% ipython --no-banner

In [1]: import numpy as np

In [2]: np.set_printoptions(precision=2, suppress=True, linewidth=120)

In [3]: Y = np.array([[2, 2, 4, 7], [2, 0, 0, 3], [5, 3, 7, 2], [6, 5, 0, 4]])

In [4]: mat = np.triu(Y)

In [5]: print(mat)
[[2 2 4 7]
 [0 0 0 3]
 [0 0 7 2]
 [0 0 0 4]]

In [6]: r0 = np.array([-3, 3])

In [7]: print(np.polyval(r0, mat[1]))
[ 3  3  3 -6]

In [8]: print(np.convolve(mat[1], r0))
[ 0  0  0 -9  9]

In [9]: print(np.cross(mat[1, :3], mat[0, :3]))
[0 0 0]

In [10]: rk = np.linalg.matrix_rank(mat)

In [11]: print(rk)
3

In [12]: ns = np.linalg.svd(mat)[2][rk:].T

In [13]: print(np.round(mat @ ns, 2) + 0)
[[0.]
 [0.]
 [0.]
 [0.]]

In [14]: print(np.linalg.matrix_rank(mat.T @ mat), np.linalg.matrix_rank(mat @ mat.T))
3 3

In [15]: print(np.round(ns[:, 0] / ns[np.abs(ns[:, 0]).round(6).argmax(), 0], 2) + 0)
[ 1. -1.  0.  0.]

In [16]: print([int(np.linalg.matrix_rank(mat[:, :j + 1])) for j in range(4)])
[1, 1, 2, 3]

In [17]: print(ns.shape)
(4, 1)

In [18]: theta = np.radians(45)

In [19]: r_ = np.eye(4)

In [20]: r_[1, 1] = r_[0, 0] = np.cos(theta)

In [21]: r_[1, 0], r_[0, 1] = -np.sin(theta), np.sin(theta)

In [22]: print(r_)
[[ 0.71  0.71  0.    0.  ]
 [-0.71  0.71  0.    0.  ]
 [ 0.    0.    1.    0.  ]
 [ 0.    0.    0.    1.  ]]

In [23]: Y = mat @ r_.T

In [24]: print(np.round(np.linalg.svd(mat, compute_uv=False), 2) + 0, np.round(np.linalg.svd(Y, compute_uv=False), 2) + 0)
[10.89  5.45  1.67  0.  ] [10.89  5.45  1.67  0.  ]

In [25]: print(np.allclose(np.linalg.norm(mat, axis=1), np.linalg.norm(Y, axis=1)))
True

In [26]: print(np.allclose(mat @ mat.T, Y @ Y.T))
True

In [27]: rng = np.random.default_rng(5925)

In [28]: z = rng.permutation(4)

In [29]: print(z)
[1 0 2 3]

In [30]: Y = mat[z][:, z]

In [31]: print(np.allclose(Y, mat))
False

In [32]: print(np.diag(Y))
[0 2 7 4]

In [33]: arr = np.load("out8.npy")

In [34]: print(arr)
[[-0.5   0.6   1.7 ]
 [-0.5   0.65  1.68]
 [ 0.7   1.4  -1.  ]]

In [35]: print(np.abs(np.linalg.svd(arr)[2][-1]))
[0.91 0.21 0.35]

In [36]: print(np.round(np.linalg.norm(arr, 2) / np.linalg.norm(arr), 2))
0.86

In [37]: def softmax(z):
    ...:     e = np.exp(z - z.max(axis=-1, keepdims=True))
    ...:     return e / e.sum(axis=-1, keepdims=True)
    ...: 

In [38]: print(np.round(softmax(10 * arr[0]), 2) + 0)
[0. 0. 1.]

In [39]: print(softmax(arr).sum(axis=1))
[1. 1. 1.]

In [40]: print(softmax(arr[0]))
[0.08 0.23 0.69]

In [41]: S = arr @ arr.T / np.sqrt(3)

In [42]: print(softmax(S + np.triu(np.full(S.shape, -np.inf), 1)))
[[1.   0.   0.  ]
 [0.5  0.5  0.  ]
 [0.06 0.06 0.88]]

In [43]: print(softmax(S).round(6).argmax(axis=1))
[0 0 2]

In [44]: M = np.loadtxt("layer2.csv", delimiter=",")

In [45]: print(M)
[[1. 1. 0.]
 [4. 4. 3.]
 [1. 1. 0.]]

In [46]: left, s, vt = np.linalg.svd(M)

In [47]: print(np.argmax(s[:-1] / (s[1:] + 1e-6)) + 1)
2

In [48]: Y = left[:, :2] @ np.diag(s[:2]) @ vt[:2]

In [49]: print(np.round(np.linalg.norm(M - Y, 2), 2), round(float(s[2]), 2))
0.0 0.0

In [50]: print(np.linalg.matrix_rank(Y))
2

In [51]: print(round(float(np.abs(M - Y).max()), 2))
0.0

In [52]: X = np.load("sample19.npy")

In [53]: print(X)
[[ 0  0  0]
 [10  0  2]
 [ 0  2  0]]

In [54]: left, s, vt = np.linalg.svd(X)

In [55]: vecs = vt[:(s > 1e-8).sum()]

In [56]: x0 = X[0] + -3 * X[1] + rng.integers(2) * np.eye(3)[0]

In [57]: print(x0)
[-29.   0.  -6.]

In [58]: print(np.linalg.matrix_rank(np.vstack([X, x0])))
3

In [59]: print(round(float(np.linalg.norm(x0 - vecs.T @ vecs @ x0)), 2))
0.2

In [60]: print(np.allclose(vecs.T @ vecs @ x0, x0))
False

In [61]: print(np.diag(vecs.T @ vecs))
[0.96 1.   0.04]

In [62]: rk = np.linalg.matrix_rank(X)

In [63]: print(rk)
2

In [64]: ns = np.linalg.svd(X)[2][rk:].T

In [65]: print(ns[:, 0] / ns[np.abs(ns[:, 0]).round(6).argmax(), 0])
[-0.2  0.   1. ]

In [66]: print(ns @ ns.T)
[[ 0.04  0.   -0.19]
 [ 0.    0.    0.  ]
 [-0.19  0.    0.96]]

In [67]: print(X @ ns)
[[0.]
 [0.]
 [0.]]

In [68]: print(np.allclose(X @ ns, 0))
True

In [69]: print([int(np.linalg.matrix_rank(X[:i])) for i in range(1, len(X) + 1)])
[0, 1, 2]

In [70]: hat = np.triu(np.array([[1, 2, 2], [2, 0, 1], [1, 2, 0]]), 1) + np.eye(3)

In [71]: Y = hat @ X @ np.linalg.inv(hat)

In [72]: print(round(float(np.linalg.det(Y)), 2))
0.0

In [73]: print(Y)
[[ 20. -36.   0.]
 [ 10. -18.   0.]
 [  0.   2.  -2.]]

In [74]: print(np.round(np.poly(Y), 2) + 0)
[ 1.  0. -4.  0.]

In [75]: print(np.trace(Y), np.trace(X))
0.0 0

In [76]: print(hat @ X - X @ hat)
[[ 20.   4.   4.]
 [  0. -18. -20.]
 [  0.   0.  -2.]]

In [77]: data = np.eye(3, dtype=int)[rng.permutation(3)] * np.array([-1, 1, 0])

In [78]: print(data)
[[-1  0  0]
 [ 0  1  0]
 [ 0  0  0]]

In [79]: print([round(float(x), 2) for x in np.linalg.svd(data, compute_uv=False)[:3]])
[1.0, 1.0, 0.0]

In [80]: A = np.load("w.npy")

In [81]: print(A)
[[  0.3   15.17 -12.99]
 [  1.34  11.72  -9.12]
 [  2.21   2.05  -1.45]
 [  1.86   0.49  -0.82]
 [  1.24  -0.81  -0.53]
 [  1.15  -0.93  -0.51]
 [  0.24  -1.09  -0.45]
 [  0.01  -0.24  -0.11]
 [  0.94   3.98   2.81]
 [  2.6    7.54   6.32]
 [ 11.37  19.88  23.23]
 [ 19.42  28.51  38.4 ]
 [ 22.09  31.11  43.42]]

In [82]: x0 = np.array([-2, 1, 0])

In [83]: y = A @ x0

In [84]: print(np.round(np.linalg.lstsq(A, y)[0], 2) + 0)
[-2.  1.  0.]

In [85]: print(y)
[ 14.57   9.04  -2.37  -3.23  -3.29  -3.23  -1.57  -0.26   2.1    2.34  -2.86 -10.33 -13.07]

In [86]: print(np.round(np.linalg.pinv(A) @ A, 2) + 0)
[[1. 0. 0.]
 [0. 1. 0.]
 [0. 0. 1.]]

In [87]: y = y + 0.02 * rng.normal(size=13)

In [88]: print(y)
[ 14.6    9.06  -2.37  -3.24  -3.27  -3.24  -1.56  -0.24   2.06   2.33  -2.87 -10.31 -13.1 ]

In [89]: c, *_ = np.linalg.lstsq(A, y)

In [90]: print(np.round(A.T @ (y - A @ c), 2) + 0)
[0. 0. 0.]

In [91]: print(c.round())
[-2.  1. -0.]

In [92]: d = np.linalg.norm(A[:, None] - A[None], axis=-1)

In [93]: print((d + 1e9 * np.eye(13)).round(6).argmin(axis=1))
[ 1  0  3  4  5  4  5  6  2  8 11 12 11]

In [94]: print(d[5])
[20.39 15.3   3.3   1.62  0.15  0.    0.93  1.39  5.93 10.98 33.18 52.1  58.27]

In [95]: print(np.linalg.norm(A, axis=1))
[19.97 14.91  3.35  2.09  1.57  1.56  1.2   0.26  4.96 10.18 32.62 51.62 57.8 ]

In [96]: print(d.shape)
(13, 13)

In [97]: print(np.unravel_index(d.round(6).argmax(), d.shape))
(np.int64(0), np.int64(12))

In [98]: print(d.mean(axis=1).argmax())
12

In [99]: cov = np.cov(A, rowvar=False)

In [100]: print(np.argwhere(np.triu(np.abs(np.corrcoef(A.T)) > 0.8, 1)))
[[0 1]
 [0 2]]

In [101]: print(np.linalg.eigvalsh(cov)[::-1])
[449.06  38.31   0.99]

In [102]: print(np.round(np.corrcoef(A[:, 0], A[:, 2])[0, 1], 2))
0.97

In [103]: J = rng.normal(size=(10, 3))

In [104]: J = 20 * J / np.linalg.norm(J, axis=1, keepdims=True)

In [105]: print(J)
[[ -2.65   0.2   19.82]
 [ 11.98 -16.01  -0.26]
 [  4.26  17.22   9.25]
 [  6.32  18.45  -4.44]
 [  6.66  -3.82  18.47]
 [ -7.13   1.49 -18.63]
 [-17.98   8.53  -1.98]
 [  9.23 -14.52 -10.2 ]
 [ -6.37  16.65  -9.06]
 [-17.71  -6.03   7.07]]

In [106]: Xs = (J - J.mean(axis=0)) / J.std(axis=0)

In [107]: print(np.argwhere(np.abs(Xs) > 2))
[]

In [108]: print(Xs.std(axis=0))
[1. 1. 1.]

In [109]: c = np.linalg.lstsq(np.delete(Xs, 2, axis=1), Xs[:, 2])[0]

In [110]: print(np.abs(c).argmax())
0

In [111]: print(c)
[ 0.07 -0.05]

In [112]: Y = J / np.sqrt((J ** 2).mean(axis=1, keepdims=True))

In [113]: print(np.linalg.matrix_rank(Y) == np.linalg.matrix_rank(J))
True

In [114]: print(np.linalg.norm(Y, axis=1))
[1.73 1.73 1.73 1.73 1.73 1.73 1.73 1.73 1.73 1.73]

In [115]: print(Y[6])
[-1.56  0.74 -0.17]

In [116]: print(np.linalg.matrix_rank(J - J.mean(axis=1, keepdims=True)))
2

In [117]: Xs = J - J.mean(axis=0)

In [118]: left, s, vt = np.linalg.svd(Xs, full_matrices=False)

In [119]: print((np.sign(left[:, 0]) == np.sign(left[0, 0])).astype(int))
[1 1 0 0 1 0 0 1 0 1]

In [120]: print(np.searchsorted(np.cumsum(s ** 2) / (s ** 2).sum(), 0.9) + 1)
3

In [121]: print(np.abs(vt[0]).argmax())
1

In [122]: print(np.abs(left[:, 0]).argmax())
1

In [123]: print(np.linalg.matrix_rank(Xs))
3

In [124]: print(np.abs(vt[-1]))
[0.89 0.45 0.08]

In [125]: print(s ** 2 / (s ** 2).sum())
[0.43 0.34 0.23]

In [126]: F = np.array([[3, -2, -1], [-2, 1, -1], [-3, 0, 1]])

In [127]: print(F)
[[ 3 -2 -1]
 [-2  1 -1]
 [-3  0  1]]

In [128]: hat = np.triu(np.array([[0, 2, -3], [-2, 2, 0], [0, -1, -3]]), 1) + np.eye(3)

In [129]: Y = hat @ F @ np.linalg.inv(hat)

In [130]: print(np.trace(Y), np.trace(F))
5.0 5

In [131]: print(Y)
[[  8. -16.  18.]
 [ -2.   5.  -7.]
 [ -3.   6.  -8.]]

In [132]: print(np.round(np.linalg.det(Y), 2))
-10.0

In [133]: theta = np.radians(72)

In [134]: r_ = np.eye(3)

In [135]: r_[2, 2] = r_[0, 0] = np.cos(theta)

In [136]: r_[2, 0], r_[0, 2] = -np.sin(theta), np.sin(theta)

In [137]: print(r_)
[[ 0.31  0.    0.95]
 [ 0.    1.    0.  ]
 [-0.95  0.    0.31]]

In [138]: Y = F @ r_.T

In [139]: print(round(np.linalg.det(r_), 2), round(float(np.trace(r_)), 2))
1.0 1.62

In [140]: print(np.allclose(F @ F.T, Y @ Y.T))
True

In [141]: w, vecs = np.linalg.eigh(data)

In [142]: print(np.linalg.eigvalsh(data + 5 * np.eye(3)))
[4. 5. 6.]

In [143]: print(w.sum(), np.trace(data))
0.0 0

In [144]: print(np.unique(w.round(6) + 0, return_counts=True)[1])
[1 1 1]

In [145]: print(vecs.T @ data @ vecs)
[[-1.  0.  0.]
 [ 0.  0.  0.]
 [ 0.  0.  1.]]

In [146]: print(np.linalg.eigvalsh(data @ data))
[0. 1. 1.]

In [147]: print((w > 1e-8).sum(), (w < -1e-8).sum())
1 1

In [148]: Y = np.linalg.inv(F)

In [149]: print(np.allclose(Y, F.T))
False

In [150]: print(np.round(F @ Y, 2) + 0)
[[1. 0. 0.]
 [0. 1. 0.]
 [0. 0. 1.]]

In [151]: print(np.round(np.linalg.inv(Y), 2) + 0)
[[ 3. -2. -1.]
 [-2.  1. -1.]
 [-3.  0.  1.]]
